$ ipython --no-banner

In [1]: import numpy as np

In [2]: np.set_printoptions(precision=2, suppress=True, linewidth=200)

In [3]: u = np.array([0, -2, -3, -2, 1, 3, 0, -1, -1]) + 0.5

In [4]: F = np.eye(9) - 2 * np.outer(u, u) / (u @ u)

In [5]: F
Out[5]: 
array([[ 0.98,  0.06,  0.1 ,  0.06, -0.06, -0.13, -0.02,  0.02,  0.02],
       [ 0.06,  0.83, -0.29, -0.17,  0.17,  0.4 ,  0.06, -0.06, -0.06],
       [ 0.1 , -0.29,  0.52, -0.29,  0.29,  0.67,  0.1 , -0.1 , -0.1 ],
       [ 0.06, -0.17, -0.29,  0.83,  0.17,  0.4 ,  0.06, -0.06, -0.06],
       [-0.06,  0.17,  0.29,  0.17,  0.83, -0.4 , -0.06,  0.06,  0.06],
       [-0.13,  0.4 ,  0.67,  0.4 , -0.4 ,  0.07, -0.13,  0.13,  0.13],
       [-0.02,  0.06,  0.1 ,  0.06, -0.06, -0.13,  0.98,  0.02,  0.02],
       [ 0.02, -0.06, -0.1 , -0.06,  0.06,  0.13,  0.02,  0.98, -0.02],
       [ 0.02, -0.06, -0.1 , -0.06,  0.06,  0.13,  0.02, -0.02,  0.98]])

In [6]: # symmetric

In [7]: x0 = np.array([1, 2, 1, 0, 1, 0, 0, 0, 2])

In [8]: print(np.abs(np.linalg.eigvals(F)))
[1. 1. 1. 1. 1. 1. 1. 1. 1.]

In [9]: [p for p in range(1, 25) if np.allclose(np.linalg.matrix_power(F, p), np.eye(9))]
Out[9]: [2, 4, 6, 8, 10, 12, 14, 16, 18, 20, 22, 24]

In [10]: round(np.linalg.norm(x0), 2), np.round(np.linalg.norm(F @ x0), 2)
Out[10]: (np.float64(3.32), np.float64(3.32))

In [11]: 9 - np.linalg.matrix_rank(F - np.eye(9), tol=1e-8)
Out[11]: np.int64(8)

In [12]: round(float(np.linalg.norm(F, "nuc")), 2)
Out[12]: 9.0

In [13]: np.linalg.norm(F, axis=1)
Out[13]: array([1., 1., 1., 1., 1., 1., 1., 1., 1.])

In [14]: np.linalg.norm(F, axis=0)
Out[14]: array([1., 1., 1., 1., 1., 1., 1., 1., 1.])

In [15]: np.round(np.linalg.norm(F) ** 2 / np.linalg.norm(F, 2) ** 2, 2)
Out[15]: np.float64(9.0)

In [16]: round(np.linalg.norm(F, 1), 2), np.round(np.linalg.norm(F, np.inf), 2)
Out[16]: (np.float64(2.47), np.float64(2.47))

In [17]: np.round(F[2] @ F[1], 2)
Out[17]: np.float64(0.0)

In [18]: O, r_ = np.linalg.qr(F)

In [19]: np.round(np.trace(O @ O.T), 2)
Out[19]: np.float64(9.0)

In [20]: O @ r_
Out[20]: 
array([[ 0.98,  0.06,  0.1 ,  0.06, -0.06, -0.13, -0.02,  0.02,  0.02],
       [ 0.06,  0.83, -0.29, -0.17,  0.17,  0.4 ,  0.06, -0.06, -0.06],
       [ 0.1 , -0.29,  0.52, -0.29,  0.29,  0.67,  0.1 , -0.1 , -0.1 ],
       [ 0.06, -0.17, -0.29,  0.83,  0.17,  0.4 ,  0.06, -0.06, -0.06],
       [-0.06,  0.17,  0.29,  0.17,  0.83, -0.4 , -0.06,  0.06,  0.06],
       [-0.13,  0.4 ,  0.67,  0.4 , -0.4 ,  0.07, -0.13,  0.13,  0.13],
       [-0.02,  0.06,  0.1 ,  0.06, -0.06, -0.13,  0.98,  0.02,  0.02],
       [ 0.02, -0.06, -0.1 , -0.06,  0.06,  0.13,  0.02,  0.98, -0.02],
       [ 0.02, -0.06, -0.1 , -0.06,  0.06,  0.13,  0.02, -0.02,  0.98]])

In [21]: print(np.abs(np.diag(r_)))
[1. 1. 1. 1. 1. 1. 1. 1. 1.]

In [22]: C = np.array([[-1, 0, 2, -1, 1, 1, 2, 2, 1, -1, -1, 0, 0],
    ...:     [-2, -2, 1, -1, 1, 2, -2, 2, 2, 1, -1, 2, 0]])

In [23]: data = np.repeat(C, 34 // 2, axis=0)

In [24]: rng = np.random.default_rng(315781)

In [25]: data = data + 0.3 * rng.normal(size=data.shape)

In [26]: print(data.round(2) + 0)
[[-1.13  0.25  2.16 -1.18  0.57  0.71  2.02  2.09  0.9  -0.76 -1.14 -0.47 -0.33]
 [-1.08 -0.23  1.26 -1.11  0.44  1.31  2.3   1.79  0.88 -1.32 -0.73 -0.12 -0.17]
 [-0.89 -0.23  1.9  -1.37  0.89  1.39  1.84  1.58  0.79 -0.94 -1.59  0.44 -0.25]
 [-1.34  0.2   2.1  -0.36  1.26  0.92  2.16  2.4   0.7  -1.22 -1.02 -0.26 -0.25]
 [-0.99 -0.68  1.89 -1.35  1.33  1.48  1.94  1.52  1.22 -1.04 -1.42 -0.02  0.14]
 [-1.51  0.36  2.17 -1.19  0.38  0.52  1.66  1.44  1.24 -0.32 -1.21 -0.3  -0.12]
 [-1.06 -0.04  1.79 -0.7   0.91  1.01  2.04  1.73  1.16 -0.38 -0.79  0.    0.09]
 [-1.58  0.02  1.73 -1.44  0.84  0.63  2.58  2.1   0.84 -1.28 -1.28  0.21  0.47]
 [-1.   -0.12  1.76 -0.97  1.09  0.83  1.87  2.21  1.1  -1.48 -1.03 -0.46 -0.54]
 [-0.83 -0.21  1.69 -1.05  1.29  1.24  2.54  2.15  1.21 -0.91 -1.21  0.29  0.19]
 [-0.88  0.13  1.95 -0.99  0.63  0.75  1.75  1.35  1.05 -0.65 -0.5  -0.07  0.24]
 [-0.73  0.22  2.07 -1.23  0.54  0.6   1.7   1.82  1.42 -0.76 -0.57  0.44 -0.08]
 [-1.    0.13  1.96 -0.76  1.02  0.98  2.02  2.36  0.95 -1.19 -1.09 -0.22 -0.41]
 [-0.78 -0.17  2.03 -1.07  0.99  0.79  1.69  1.52  0.96 -0.81 -0.59  0.48 -0.27]
 [-1.12  0.11  2.19 -0.82  0.89  0.81  1.49  2.59  0.86 -1.24 -1.01 -0.18 -0.33]
 [-0.84  0.19  2.15 -1.09  1.49  1.41  2.1   2.07  1.18 -0.79 -1.37 -0.36  0.06]
 [-1.04  0.11  2.02 -1.46  1.14  0.84  1.97  2.1   1.37 -0.59 -1.08  0.39  0.22]
 [-2.07 -2.54  0.84 -0.85  0.48  1.71 -2.05  1.76  1.83  0.93 -0.79  2.24 -0.25]
 [-1.68 -1.78  1.39 -1.11  1.15  1.74 -1.61  2.13  2.31  0.19 -1.08  2.26 -0.25]
 [-2.7  -1.46  0.82 -1.03  0.77  2.31 -1.64  2.42  2.02  1.24 -1.48  2.14 -0.48]
 [-1.98 -2.14  1.03 -0.76  1.02  1.87 -1.67  1.58  2.24  1.46 -0.19  2.33 -0.39]
 [-1.8  -1.85  1.49 -0.85  1.07  1.96 -2.55  1.71  2.14  0.64 -1.04  1.99 -0.16]
 [-1.66 -1.88  0.77 -0.7   0.73  1.97 -1.54  2.36  2.3   1.05 -0.83  2.15 -0.58]
 [-1.89 -1.74  0.99 -2.02  0.79  1.55 -1.78  2.78  1.89  1.35 -1.06  1.69 -0.35]
 [-2.2  -2.2   1.24 -1.45  0.96  3.   -1.72  2.1   1.58  0.59 -1.4   2.01 -0.14]
 [-1.67 -1.96  1.06 -1.4   0.71  2.46 -1.86  2.39  1.87  0.2  -0.63  1.82  0.26]
 [-1.94 -1.67  0.69 -1.14  0.74  1.53 -1.75  2.04  1.89  0.99 -0.87  2.5  -0.24]
 [-2.15 -2.08  1.25 -1.52  1.3   2.11 -1.87  2.    2.15  1.08 -1.61  2.16 -0.36]
 [-1.52 -2.1   0.42 -1.47  0.68  2.43 -1.61  1.85  2.01  1.35 -1.04  1.89 -0.26]
 [-2.01 -2.15  0.72 -0.91  1.1   2.24 -1.7   2.23  1.45  1.42 -1.11  1.7   0.18]
 [-2.36 -1.72  1.39 -0.81  1.64  2.37 -2.06  1.79  1.85  0.64 -1.16  2.16 -0.1 ]
 [-1.93 -1.83  1.03 -1.31  0.77  2.49 -1.5   2.09  2.35  1.06 -1.05  2.1  -0.16]
 [-2.42 -1.91  0.91 -0.95  0.49  1.96 -1.44  2.29  2.59  0.65 -0.66  1.82 -0.11]
 [-2.04 -1.3   0.42 -1.29  1.15  2.03 -1.63  2.21  2.43  0.94 -1.01  1.83 -0.02]]

In [27]: proj = data @ np.linalg.solve(data.T @ data, data.T)

In [28]: proj @ data[:, 1]
Out[28]: 
array([ 0.25, -0.23, -0.23,  0.2 , -0.68,  0.36, -0.04,  0.02, -0.12, -0.21,  0.13,  0.22,  0.13, -0.17,  0.11,  0.19,  0.11, -2.54, -1.78, -1.46, -2.14, -1.85, -1.88, -1.74, -2.2 , -1.96, -1.67,
       -2.08, -2.1 , -2.15, -1.72, -1.83, -1.91, -1.3 ])

In [29]: np.allclose(proj @ proj, proj)
Out[29]: True

In [30]: print(np.round(np.linalg.eigvalsh(proj), 2) + 0)
[0. 0. 0. 0. 0. 0. 0. 0. 0. 0. 0. 0. 0. 0. 0. 0. 0. 0. 0. 0. 0. 1. 1. 1. 1. 1. 1. 1. 1. 1. 1. 1. 1. 1.]

In [31]: np.diag(proj)
Out[31]: 
array([0.23, 0.44, 0.4 , 0.35, 0.41, 0.53, 0.22, 0.57, 0.46, 0.34, 0.24, 0.32, 0.18, 0.33, 0.3 , 0.31, 0.23, 0.42, 0.33, 0.47, 0.59, 0.38, 0.39, 0.65, 0.41, 0.55, 0.27, 0.28, 0.3 , 0.49, 0.47, 0.19,
       0.42, 0.52])
